$ python3 -q
>>> import numpy as np
>>> np.set_printoptions(precision=2, suppress=True, linewidth=160, floatmode="fixed")
>>> feats = np.array([[-5, 8, 5], [-5, 4, 5], [-3, 5, 3]])
>>> Uu, sig, Vt = np.linalg.svd(feats)
>>> print(np.argmax(sig[:-1] / (sig[1:] + 1e-6)) + 1)
2
>>> M2 = Uu[:, :2] @ np.diag(sig[:2]) @ Vt[:2]
>>> np.linalg.matrix_rank(M2)
np.int64(2)
>>> M2
array([[-5.00,  8.00,  5.00],
       [-5.00,  4.00,  5.00],
       [-3.00,  5.00,  3.00]])
>>> print(round(float(np.abs(feats - M2).max()), 2))
0.0
>>> W0 = np.loadtxt("arr.csv", delimiter=",")
>>> print(W0)
[[0.33 0.00 0.33 0.33]
 [0.33 0.33 0.33 0.00]
 [0.00 0.33 0.67 0.00]
 [0.00 0.25 0.25 0.50]]
>>> O, R = np.linalg.qr(W0)
>>> np.round(abs(R[0, 0]), 2), round(float(np.linalg.norm(W0[:, 0])), 2)
(np.float64(0.47), 0.47)
>>> O.shape, R.shape
((4, 4), (4, 4))
>>> print(np.round(O @ R, 2) + 0)
[[0.33 0.00 0.33 0.33]
 [0.33 0.33 0.33 0.00]
 [0.00 0.33 0.67 0.00]
 [0.00 0.25 0.25 0.50]]
>>> O
array([[-0.71,  0.35, -0.53,  0.31],
       [-0.71, -0.35,  0.53, -0.31],
       [-0.00, -0.70, -0.65, -0.31],
       [-0.00, -0.52,  0.15,  0.84]])
>>> np.round(O.T @ O, 2) + 0
array([[1.00, 0.00, 0.00, 0.00],
       [0.00, 1.00, 0.00, 0.00],
       [0.00, 0.00, 1.00, 0.00],
       [0.00, 0.00, 0.00, 1.00]])
>>> print(np.round(np.linalg.eigvals(W0).sum().real, 2))
1.83
>>> np.kron(np.eye(2, dtype=int), W0)
array([[0.33, 0.00, 0.33, 0.33, 0.00, 0.00, 0.00, 0.00],
       [0.33, 0.33, 0.33, 0.00, 0.00, 0.00, 0.00, 0.00],
       [0.00, 0.33, 0.67, 0.00, 0.00, 0.00, 0.00, 0.00],
       [0.00, 0.25, 0.25, 0.50, 0.00, 0.00, 0.00, 0.00],
       [0.00, 0.00, 0.00, 0.00, 0.33, 0.00, 0.33, 0.33],
       [0.00, 0.00, 0.00, 0.00, 0.33, 0.33, 0.33, 0.00],
       [0.00, 0.00, 0.00, 0.00, 0.00, 0.33, 0.67, 0.00],
       [0.00, 0.00, 0.00, 0.00, 0.00, 0.25, 0.25, 0.50]])
>>> np.round(np.linalg.det(W0.T), 2)
np.float64(0.05)
>>> round(float(np.einsum("ij,ji->", W0, W0)), 2)
1.14
